% python3 -q
>>> import numpy as np
>>> import numpy.linalg as la
>>> np.set_printoptions(suppress=True, linewidth=120)
>>> def tidy(a):
...     return np.round(a, 2) + 0
... 
>>> feats = np.loadtxt("data.csv", delimiter=",")
>>> feats
array([[-1.,  0.,  1.,  2.,  3.,  4.],
       [ 5.,  6.,  7.,  8.,  9., 10.],
       [11., 12., 13., 14., 15., 16.],
       [17., 18., 19., 20., 21., 22.]])
>>> # rows and columns are dependent
>>> np.abs(np.diag(la.qr(feats)[1])) > 1e-9
array([ True,  True, False, False])
>>> tidy(feats @ la.pinv(feats) @ feats)
array([[-1.,  0.,  1.,  2.,  3.,  4.],
       [ 5.,  6.,  7.,  8.,  9., 10.],
       [11., 12., 13., 14., 15., 16.],
       [17., 18., 19., 20., 21., 22.]])
>>> la.lstsq(feats[:-1].T, feats[-1])[2]
np.int32(2)
>>> np.allclose(feats[:-1].T @ la.lstsq(feats[:-1].T, feats[-1])[0], feats[-1])
True
>>> np.unique(feats.round(6), axis=0).shape
(4, 6)
>>> U, sv, vt = la.svd(feats)
>>> V = vt[:(sv > 1e-8).sum()]
>>> rng = np.random.default_rng(39)
>>> x0 = feats[0] + 2 * feats[3] + rng.integers(2) * np.eye(6)[5]
>>> x0
array([33., 36., 39., 42., 45., 49.])
>>> np.allclose(V.T @ V @ x0, x0)
False
>>> la.matrix_rank(np.vstack([feats, x0]))
np.int64(3)
>>> np.argsort(-la.norm(feats, axis=0).round(6), kind="stable")[:3]
array([5, 4, 3])
>>> [round(float(x), 2) for x in la.svd(feats, compute_uv=False)[:3]]
[61.45, 4.47, 0.0]
>>> F = np.array([[-0.1, -0.2, -0.1, -0.8, 0.2, -0.1, -1.0, 1.7, 0.3, -0.5, -0.8, -1.2, 0.3, -0.9],
...     [0.3, 1.0, -0.7, -1.4, 0.6, 0.5, -0.9, 1.1, 1.4, -0.4, -0.3, 0.2, -1.6, 0.0],
...     [-0.6, -1.4, 0.4, -1.7, -0.2, 0.8, 0.0, 1.8, 0.7, 0.8, 2.1, 0.8, -0.5, -0.5],
...     [0.1, 0.4, 0.4, 0.7, -1.2, 0.0, -1.0, 0.1, -0.4, -0.2, 0.7, 1.6, -1.1, -0.7],
...     [1.6, -1.7, 0.8, -0.1, -1.0, 0.5, -1.6, 0.1, 1.0, -1.4, -0.4, -0.7, 0.3, -1.1],
...     [-1.9, -0.9, 0.7, -0.3, -1.0, -1.3, 0.0, -0.4, 0.2, 2.1, 0.7, -1.6, -1.1, 0.6],
...     [-0.5, 0.6, -0.1, 0.7, -0.9, 0.1, -0.7, 0.3, 1.4, 0.6, -0.6, 0.3, -0.5, 0.5],
...     [-0.1, 0.1, -0.1, -0.7, 0.7, 0.5, 1.5, 0.4, -1.5, -0.1, -1.1, 1.5, 0.2, 0.3]])
>>> F[:, 8] *= 10
>>> F
array([[ -0.1,  -0.2,  -0.1,  -0.8,   0.2,  -0.1,  -1. ,   1.7,   3. ,  -0.5,  -0.8,  -1.2,   0.3,  -0.9],
       [  0.3,   1. ,  -0.7,  -1.4,   0.6,   0.5,  -0.9,   1.1,  14. ,  -0.4,  -0.3,   0.2,  -1.6,   0. ],
       [ -0.6,  -1.4,   0.4,  -1.7,  -0.2,   0.8,   0. ,   1.8,   7. ,   0.8,   2.1,   0.8,  -0.5,  -0.5],
       [  0.1,   0.4,   0.4,   0.7,  -1.2,   0. ,  -1. ,   0.1,  -4. ,  -0.2,   0.7,   1.6,  -1.1,  -0.7],
       [  1.6,  -1.7,   0.8,  -0.1,  -1. ,   0.5,  -1.6,   0.1,  10. ,  -1.4,  -0.4,  -0.7,   0.3,  -1.1],
       [ -1.9,  -0.9,   0.7,  -0.3,  -1. ,  -1.3,   0. ,  -0.4,   2. ,   2.1,   0.7,  -1.6,  -1.1,   0.6],
       [ -0.5,   0.6,  -0.1,   0.7,  -0.9,   0.1,  -0.7,   0.3,  14. ,   0.6,  -0.6,   0.3,  -0.5,   0.5],
       [ -0.1,   0.1,  -0.1,  -0.7,   0.7,   0.5,   1.5,   0.4, -15. ,  -0.1,  -1.1,   1.5,   0.2,   0.3]])
>>> def softmax(z):
...     e = np.exp(z - z.max(axis=-1, keepdims=True))
...     return e / e.sum(axis=-1, keepdims=True)
... 
>>> tidy(softmax(F[2] + -3))
array([0.  , 0.  , 0.  , 0.  , 0.  , 0.  , 0.  , 0.01, 0.98, 0.  , 0.01, 0.  , 0.  , 0.  ])
>>> att = F @ F.T / np.sqrt(14)
>>> tidy(softmax(att)[2] @ F)
array([ 0.11,  0.9 , -0.56, -0.89,  0.24,  0.4 , -0.85,  0.91, 14.  , -0.16, -0.37,  0.22, -1.33,  0.12])
